% python3 -q
>>> import numpy as np
>>> np.set_printoptions(precision=3, suppress=True, linewidth=160, floatmode="fixed")
>>> feats = np.load("w.npy")
>>> feats
array([[ 27, -12, -18, -21,  12],
       [-12,  14,   4,  11,   0],
       [-18,   4,  14,  13, -10],
       [-21,  11,  13,  17,  -9],
       [ 12,   0, -10,  -9,  10]])
>>> # symmetric
>>> feats.inv()
Traceback (most recent call last):
  File "<python-input-5>", line 1, in <module>
    feats.inv()
    ^^^^^^^^^
AttributeError: 'numpy.ndarray' object has no attribute 'inv'
>>> feats @ feats
array([[ 1782,  -795, -1179, -1398,   813],
       [ -795,   477,   471,   645,  -283],
       [-1179,   471,   805,   915,  -573],
       [-1398,   645,   915,  1101,  -625],
       [  813,  -283,  -573,  -625,   425]])
>>> np.round(np.abs(np.linalg.eigvals(feats)).max(), 3)
np.float64(66.217)
>>> np.linalg.matrix_power(feats, 2)
array([[ 1782,  -795, -1179, -1398,   813],
       [ -795,   477,   471,   645,  -283],
       [-1179,   471,   805,   915,  -573],
       [-1398,   645,   915,  1101,  -625],
       [  813,  -283,  -573,  -625,   425]])
>>> np.round(np.sort(np.abs(np.linalg.eigvals(feats))), 3) + 0
array([ 0.000,  0.000,  1.538, 14.244, 66.217])
>>> np.allclose(feats @ feats.T, feats.T @ feats)
True
>>> np.allclose(feats, feats.T)
True
>>> J = np.load("dump.npy")
>>> J
array([[  1,   2,   0],
       [  2,  12,   3],
       [  0,   0, -10]])
>>> r0 = np.array([1, 3, 3])
>>> Y = J + np.outer(r0, np.eye(3)[1])
>>> Y
array([[  1.000,   3.000,   0.000],
       [  2.000,  15.000,   3.000],
       [  0.000,   3.000, -10.000]])
>>> np.linalg.matrix_rank(Y - J)
np.int64(1)
>>> vec = np.array([2, 0, 1])
>>> rhs = Y @ vec
>>> rhs
array([  2.000,   7.000, -10.000])
>>> np.round(np.linalg.solve(Y.T, Y[0]), 3) + 0
array([1.000, 0.000, 0.000])
>>> np.linalg.solve(Y, 4 * rhs)
array([ 8.000, -0.000,  4.000])
>>> rng = np.random.default_rng(22)
>>> lab = rng.permutation(3)
>>> Y = J[:, lab] * rng.choice([-1, 1], 3)
>>> Y
array([[ -2,   0,  -1],
       [-12,   3,  -2],
       [  0, -10,   0]])
>>> left, _, Vt = np.linalg.svd(J.T @ Y)
>>> np.round(np.linalg.lstsq(J, Y)[0], 3) + 0
array([[ 0.000,  0.000, -1.000],
       [-1.000,  0.000,  0.000],
       [ 0.000,  1.000,  0.000]])
>>> np.round(left @ Vt, 3) + 0
array([[ 0.000,  0.000, -1.000],
       [-1.000,  0.000,  0.000],
       [ 0.000,  1.000,  0.000]])
>>> J @ J
array([[  5,  26,   6],
       [ 26, 148,   6],
       [  0,   0, 100]])
>>> np.trace(J)
np.int64(3)
>>> assert J == J.T
Traceback (most recent call last):
  File "<python-input-32>", line 1, in <module>
    assert J == J.T
           ^^^^^^^^
ValueError: The truth value of an array with more than one element is ambiguous. Use a.any() or a.all()
>>> round(float(np.linalg.det(J)), 3)
-80.0
>>> (J - J.T) / 2
array([[ 0.000,  0.000,  0.000],
       [ 0.000,  0.000,  1.500],
       [ 0.000, -1.500,  0.000]])
>>> Y = np.linalg.inv(J)
>>> np.allclose(Y, J.T)
False
>>> np.linalg.det(J) * Y
array([[-120.000,   20.000,    6.000],
       [  20.000,  -10.000,   -3.000],
       [   0.000,    0.000,    8.000]])
>>> np.round(np.linalg.inv(Y), 3) + 0
array([[  1.000,   2.000,   0.000],
       [  2.000,  12.000,   3.000],
       [  0.000,   0.000, -10.000]])
>>> F = np.load("x.npy")
>>> F
array([[1.000, 5.000, 0.000],
       [5.000, 1.000, 5.000],
       [0.000, 5.000, 0.000]])
>>> # equal to its transpose
>>> np.linalg.cond(F) > 100
np.False_
>>> [round(float(x), 3) for x in np.linalg.svd(F, compute_uv=False)[:3]]
[7.842, 6.344, 0.502]
>>> w, V = np.linalg.eig(F)
>>> np.round(F @ V[:, 0] - w[0] * V[:, 0], 3) + 0
array([0.000, 0.000, 0.000])
>>> round(np.prod(w), 3)
np.float64(-25.0)
>>> np.sort(np.linalg.eigvals(np.linalg.inv(F)))
array([-0.158,  0.128,  1.990])
>>> Y = np.array([[0, 2, 1, -2, -2],
...     [2, -2, 0, 0, 1],
...     [2, -2, 1, 1, 2],
...     [-2, 2, 0, 0, 1],
...     [0, 1, -2, -2, -2]])
>>> Y[-1] = Y[0]
>>> E = Y + 0.05 * np.eye(5)
>>> E
array([[ 0.050,  2.000,  1.000, -2.000, -2.000],
       [ 2.000, -1.950,  0.000,  0.000,  1.000],
       [ 2.000, -2.000,  1.050,  1.000,  2.000],
       [-2.000,  2.000,  0.000,  0.050,  1.000],
       [ 0.000,  2.000,  1.000, -2.000, -1.950]])
>>> r0 = np.array([1, 2, 5])
>>> np.convolve(E[2], r0)
array([ 2.000,  2.000,  7.050, -6.900,  9.250,  9.000, 10.000])
>>> np.array([np.convolve(row, r0, "same") for row in E])
array([[  2.100,   5.250,  10.000,  -1.000, -14.000],
       [  2.050,   6.100,  -9.750,   1.000,   2.000],
       [  2.000,   7.050,  -6.900,   9.250,   9.000],
       [ -2.000,  -6.000,  10.050,   1.100,   2.250],
       [  2.000,   5.000,  10.000,  -0.950, -13.900]])
>>> left, sig = np.linalg.svd(E)
Traceback (most recent call last):
  File "<python-input-55>", line 1, in <module>
    left, sig = np.linalg.svd(E)
    ^^^^^^^^^
ValueError: too many values to unpack (expected 2)
>>> left, sig, Vt = np.linalg.svd(E, full_matrices=False)
>>> sig / sig[0]
array([1.000, 0.565, 0.288, 0.108, 0.003])
>>> np.round(left.T @ E @ Vt.T, 3) + 0
array([[6.390, 0.000, 0.000, 0.000, 0.000],
       [0.000, 3.609, 0.000, 0.000, 0.000],
       [0.000, 0.000, 1.838, 0.000, 0.000],
       [0.000, 0.000, 0.000, 0.691, 0.000],
       [0.000, 0.000, 0.000, 0.000, 0.021]])
>>> np.cumsum(sig ** 2) / np.sum(sig ** 2)
array([0.707, 0.933, 0.992, 1.000, 1.000])
>>> (sig > 1e-8).sum()
np.int64(5)
>>> np.abs(Vt[0])
array([0.364, 0.677, 0.069, 0.394, 0.499])
>>> np.abs(left[:, 0]).round(6).argmax()
np.int64(2)
>>> left, sig, Vt = np.linalg.svd(E)
>>> sig
array([6.390, 3.609, 1.838, 0.691, 0.021])
>>> np.argmax(sig[:-1] / (sig[1:] + 1e-6)) + 1
np.int64(4)
>>> Y = left[:, :4] @ np.diag(sig[:4]) @ Vt[:4]
>>> round(np.linalg.norm(E - Y, 2), 3), round(sig[4], 3)
(np.float64(0.021), np.float64(0.021))
>>> np.linalg.matrix_rank(E, rtol=0.05)
np.int64(4)
>>> np.round(np.linalg.norm(E - Y) / np.linalg.norm(E), 3)
np.float64(0.003)
>>> round(float(np.abs(E - Y).max()), 3)
0.009
